>>> import numpy as np
>>> from numpy import linalg as LA
>>> np.set_printoptions(precision=2, suppress=True, linewidth=100)
>>> other = np.array([[-2, -3, 2, -1, 3, -1, 1, -2, -3], [-3, -1, 0, 0, -1, -2, -2, 3, 1]])
>>> K = other.T @ other
>>> K
array([[ 13,   9,  -4,   2,  -3,   8,   4,  -5,   3],
       [  9,  10,  -6,   3,  -8,   5,  -1,   3,   8],
       [ -4,  -6,   4,  -2,   6,  -2,   2,  -4,  -6],
       [  2,   3,  -2,   1,  -3,   1,  -1,   2,   3],
       [ -3,  -8,   6,  -3,  10,  -1,   5,  -9, -10],
       [  8,   5,  -2,   1,  -1,   5,   3,  -4,   1],
       [  4,  -1,   2,  -1,   5,   3,   5,  -8,  -5],
       [ -5,   3,  -4,   2,  -9,  -4,  -8,  13,   9],
       [  3,   8,  -6,   3, -10,   1,  -5,   9,  10]])
>>> U, sv, vt = LA.svd(K)
>>> evecs = vt[:(sv > 1e-8).sum()]
>>> rng = np.random.default_rng(654403)
>>> vec = K[8] + 2 * K[6] + rng.integers(2) * np.eye(9)[3]
>>> vec
array([11.,  6., -2.,  1.,  0.,  7.,  5., -7.,  0.])
>>> np.allclose(evecs.T @ evecs @ vec, vec)
True
>>> other = K[0, 0] * K[1:] - np.outer(K[1:, 0], K[0])
>>> other
array([[   0,   49,  -42,   21,  -77,   -7,  -49,   84,   77],
       [   0,  -42,   36,  -18,   66,    6,   42,  -72,  -66],
       [   0,   21,  -18,    9,  -33,   -3,  -21,   36,   33],
       [   0,  -77,   66,  -33,  121,   11,   77, -132, -121],
       [   0,   -7,    6,   -3,   11,    1,    7,  -12,  -11],
       [   0,  -49,   42,  -21,   77,    7,   49,  -84,  -77],
       [   0,   84,  -72,   36, -132,  -12,  -84,  144,  132],
       [   0,   77,  -66,   33, -121,  -11,  -77,  132,  121]])
>>> np.flatnonzero(~other.round(6).any(axis=1))
array([], dtype=int64)
>>> K[:, 0] / K[0, 0]
array([ 1.  ,  0.69, -0.31,  0.15, -0.23,  0.62,  0.31, -0.38,  0.23])
>>> W0 = np.loadtxt("run16.csv", delimiter=",")
>>> W0
array([[-0.2, -1.5,  0.8, -0.4,  0.6, -0.5,  0.7, -0.8],
       [-2.4, -0.2, -0.1, -1. , -2.5, -0.2,  0.3,  1. ],
       [ 0.9, -0.7, -0.4,  0.9,  0.5, -0.2, -1.2,  3. ],
       [ 0.1,  2. ,  0.3,  1.1, -0.9, -0.8, -0.7, -1.3],
       [ 0.2,  1.6,  0.2,  1. ,  3.8,  0.8,  1.8, -0.8],
       [ 0.1,  0.9,  2.6,  1.5, -1. , -0.9, -0.3, -0.5],
       [-1. ,  2.1, -0.2,  0.4, -0.6, -1.7, -1.2,  0.6],
       [ 0.6, -1.3,  1.9,  1.1,  0.9, -0.4,  0.2,  0.3],
       [ 0. , -0.8,  0. ,  0.7,  0.1,  3.3, -0.8, -0.3]])
>>> vec = np.array([0, -1, 2, 1, -2, 1, 3, 0])
>>> target = W0 @ vec
>>> np.round(LA.lstsq(W0, target)[0], 2) + 0
array([ 0., -1.,  2.,  1., -2.,  1.,  3.,  0.])
>>> target
array([ 3.1,  4.7, -4. , -1.4, -1.6,  6. , -6.2,  4.6,  2.2])
>>> target = target + 0.1 * rng.normal(size=9)
>>> target
array([ 3.05,  4.9 , -3.99, -1.47, -1.37,  6.01, -6.21,  4.45,  2.1 ])
>>> beta, *_ = LA.lstsq(W0, target)
>>> [round(float(LA.norm(LA.solve(W0.T @ W0 + lam * np.eye(8), W0.T @ target))), 2) for lam in (0, 1, 10, 100)]
[4.57, 3.44, 1.88, 0.39]
>>> beta.round(2) + 0
array([ 0.  , -0.92,  2.01,  0.97, -2.03,  1.04,  3.14,  0.08])
>>> theta = np.radians(120)
>>> Rm = np.eye(8)
>>> Rm[6, 6] = Rm[3, 3] = np.cos(theta)
>>> Rm[6, 3], Rm[3, 6] = -np.sin(theta), np.sin(theta)
>>> Rm
array([[ 1.  ,  0.  ,  0.  ,  0.  ,  0.  ,  0.  ,  0.  ,  0.  ],
       [ 0.  ,  1.  ,  0.  ,  0.  ,  0.  ,  0.  ,  0.  ,  0.  ],
       [ 0.  ,  0.  ,  1.  ,  0.  ,  0.  ,  0.  ,  0.  ,  0.  ],
       [ 0.  ,  0.  ,  0.  , -0.5 ,  0.  ,  0.  ,  0.87,  0.  ],
       [ 0.  ,  0.  ,  0.  ,  0.  ,  1.  ,  0.  ,  0.  ,  0.  ],
       [ 0.  ,  0.  ,  0.  ,  0.  ,  0.  ,  1.  ,  0.  ,  0.  ],
       [ 0.  ,  0.  ,  0.  , -0.87,  0.  ,  0.  , -0.5 ,  0.  ],
       [ 0.  ,  0.  ,  0.  ,  0.  ,  0.  ,  0.  ,  0.  ,  1.  ]])
>>> other = W0 @ Rm.T
>>> np.abs(other - W0).max(axis=0)
array([0.  , 0.  , 0.  , 2.51, 0.  , 0.  , 3.57, 0.  ])
>>> feats = np.load("case16.npy")
>>> feats
array([[ -3,   1,   5,  -2,  -4],
       [ -5,  -2,  -4,   0,   5],
       [ -1,  -1,   5,  -5,  -1],
       [-28,  -9, -15,  -2,  21]])
>>> r = LA.matrix_rank(feats)
>>> r
np.int64(3)
>>> N = LA.svd(feats)[2][r:].T
>>> [int(LA.matrix_rank(feats[:i])) for i in range(1, len(feats) + 1)]
[1, 2, 3, 3]
>>> np.abs(K).max()
np.int64(13)
>>> K.sum(axis=0)
array([ 27,  23, -12,   6, -13,  16,   4,  -3,  13])
>>> K.mean(axis=0)
array([ 3.  ,  2.56, -1.33,  0.67, -1.44,  1.78,  0.44, -0.33,  1.44])
>>> LA.rank(K)
Traceback (most recent call last):
  File "<python-input-43>", line 1, in <module>
    LA.rank(K)
    ^^^^^^^
AttributeError: module 'numpy.linalg' has no attribute 'rank'
>>> np.round(LA.svd(K, compute_uv=False), 2) + 0
array([42.66, 28.34,  0.  ,  0.  ,  0.  ,  0.  ,  0.  ,  0.  ,  0.  ])
>>> np.unravel_index(np.abs(K).argmax(), K.shape)
(np.int64(0), np.int64(0))
>>> K.sum(axis=1)
array([ 27,  23, -12,   6, -13,  16,   4,  -3,  13])
>>> vec = np.array([-4, -5, 2, -5, -1])
>>> feats @ np.ones(5)
array([ -3.,  -6.,  -3., -33.])
>>> feats * vec
array([[ 12,  -5,  10,  10,   4],
       [ 20,  10,  -8,   0,  -5],
       [  4,   5,  10,  25,   1],
       [112,  45, -30,  10, -21]])
>>> print(LA.norm(feats @ vec) <= LA.norm(feats, 2) * LA.norm(vec) + 1e-9)
True
>>> arr = np.array([[5.0, 0.0, 0.0, 0.0, 0.0],
...     [0.0, 6.0, 3.0, 1.0, -2.0],
...     [0.0, 3.0, 14.0, 3.0, -6.0],
...     [0.0, 1.0, 3.0, 6.0, -2.0],
...     [0.0, -2.0, -6.0, -2.0, 9.0]])
>>> round(np.abs(LA.eigvals(arr)).max(), 2)
np.float64(20.0)
>>> np.round(LA.det(arr), 2)
np.float64(12500.0)
>>> arr @ arr
array([[  25.,    0.,    0.,    0.,    0.],
       [   0.,   50.,   75.,   25.,  -50.],
       [   0.,   75.,  250.,   75., -150.],
       [   0.,   25.,   75.,   50.,  -50.],
       [   0.,  -50., -150.,  -50.,  125.]])
>>> np.allclose(arr, arr.T)
True
>>> np.trace(arr)
np.float64(40.0)
>>> vec = np.array([-1, 4, 1, -4, 4])
>>> target = arr @ vec
>>> target
array([ -5.,  15., -10., -25.,  30.])
>>> np.round(LA.solve(arr.T, arr[4]), 2) + 0
array([0., 0., 0., 0., 1.])
>>> LA.solve(arr, 4 * target)
array([ -4.,  16.,   4., -16.,  16.])
>>> print(LA.solve(arr, target + arr[:, 1]))
[-1.  5.  1. -4.  4.]
>>> np.einsum("ii->", arr)
np.float64(40.0)
>>> np.round(LA.det(arr.T), 2)
np.float64(12500.0)
>>> print(np.einsum("ij,ji->", arr, arr))
500.0
>>> M = np.load("sample8.npy")
>>> M
array([[ 0.05,  0.95,  0.32],
       [ 0.95,  0.05, -0.32],
       [ 0.32, -0.32,  0.89]])
>>> w, evecs = LA.eigh(M)
>>> np.unique(w.round(6) + 0, return_counts=True)[1]
array([1, 2])
>>> np.round(evecs.T @ evecs, 2) + 0
array([[1., 0., 0.],
       [0., 1., 0.],
       [0., 0., 1.]])
>>> LA.eigvalsh(M @ M)
array([1., 1., 1.])
>>> LA.eigvalsh(M + 3 * np.eye(3))
array([2., 4., 4.])
>>> print(np.round(evecs.T @ M @ evecs, 2) + 0)
[[-1.  0.  0.]
 [ 0.  1.  0.]
 [ 0.  0.  1.]]
>>> vec = np.array([-2, 1, 2])
>>> 3 - LA.matrix_rank(M - np.eye(3), tol=1e-8)
np.int64(2)
>>> [p for p in range(1, 25) if np.allclose(LA.matrix_power(M, p), np.eye(3))]
[2, 4, 6, 8, 10, 12, 14, 16, 18, 20, 22, 24]
>>> print(np.sort(np.abs(np.degrees(np.angle(LA.eigvals(M))))))
[  0.   0. 180.]
>>> LA.inv(M)
array([[ 0.05,  0.95,  0.32],
       [ 0.95,  0.05, -0.32],
       [ 0.32, -0.32,  0.89]])
>>> np.round(LA.det(M), 2)
np.float64(-1.0)
>>> data = np.array([[-2, 5, 3], [5, 0, 0], [3, 0, -6]])
>>> vec = np.array([2, 0, 1])
>>> target = data @ vec
>>> target
array([-1, 10,  0])
>>> np.round(LA.solve(data, target), 2) + 0
array([2., 0., 1.])
>>> u = np.array([0, 0, 1])
>>> np.correlate(data[0], data[2], "full")
array([ 12, -30, -24,  15,   9])
>>> np.array([np.convolve(row, u, "same") for row in data])
array([[ 0, -2,  5],
       [ 0,  5,  0],
       [ 0,  3,  0]])
>>> other = np.array([[0, -8], [6, 4], [8, 4]])
>>> print(other.T @ data.T)
[[ 54   0 -48]
 [ 48 -40 -48]]
>>> w, evecs = LA.eig(data)
>>> np.sort(LA.eigvals(data @ data))
array([15.58, 19.91, 72.5 ])
>>> z = rng.permutation(3)
>>> other = data[:, z] * rng.choice([-1, 1], 3)
>>> print(other)
[[-3  2  5]
 [ 0 -5  0]
 [ 6 -3  0]]
>>> U, _, vt = LA.svd(data.T @ other)
>>> np.round(U @ vt, 2) + 0
array([[ 0., -1.,  0.],
       [ 0.,  0.,  1.],
       [-1.,  0.,  0.]])
>>> F = np.array([[186, 125, 123, 109, 137, 125],
...     [125, 103, 85, 71, 84, 86],
...     [123, 85, 129, 76, 76, 81],
...     [109, 71, 76, 93, 86, 68],
...     [137, 84, 76, 86, 121, 87],
...     [125, 86, 81, 68, 87, 101]])
>>> O, evecs = LA.qr(F[:, :5])[0], LA.qr(F[:, 5:])[0]
>>> sv = LA.svd(O.T @ evecs, compute_uv=False)
>>> (sv > 0.9).sum()
np.int64(1)
>>> sv
array([1.])
>>> X = np.load("x.npy")
>>> X
array([[ 12,  24,  -6, -14, -28,   7],
       [-12,   0, -18,  14,   0,  21],
       [-24, -18, -24,  28,  21,  28],
       [-18, -36,   9, -12, -24,   6],
       [ 18,   0,  27,  12,   0,  18],
       [ 36,  27,  36,  24,  18,  24]])
>>> U, sv, vt = LA.svd(X)
>>> sv
array([83.36, 68.21, 46.02, 37.65,  2.78,  2.27])
>>> other = U[:, :4] @ np.diag(sv[:4]) @ vt[:4]
>>> round(float(LA.norm(X - other, 2)), 2), round(sv[4], 2)
(2.78, np.float64(2.78))
>>> print(round(LA.norm(X - other) / LA.norm(X), 2))
0.03
>>> LA.matrix_rank(other)
np.int64(4)
>>> print(LA.matrix_rank(X, rtol=0.05))
4
>>> other = X[0, 0] * X[1:] - np.outer(X[1:, 0], X[0])
>>> print(other)
[[   0  288 -288    0 -336  336]
 [   0  360 -432    0 -420  504]
 [   0    0    0 -396 -792  198]
 [   0 -432  432  396  504   90]
 [   0 -540  648  792 1224   36]]
>>> X[:, 0] / X[0, 0]
array([ 1. , -1. , -2. , -1.5,  1.5,  3. ])
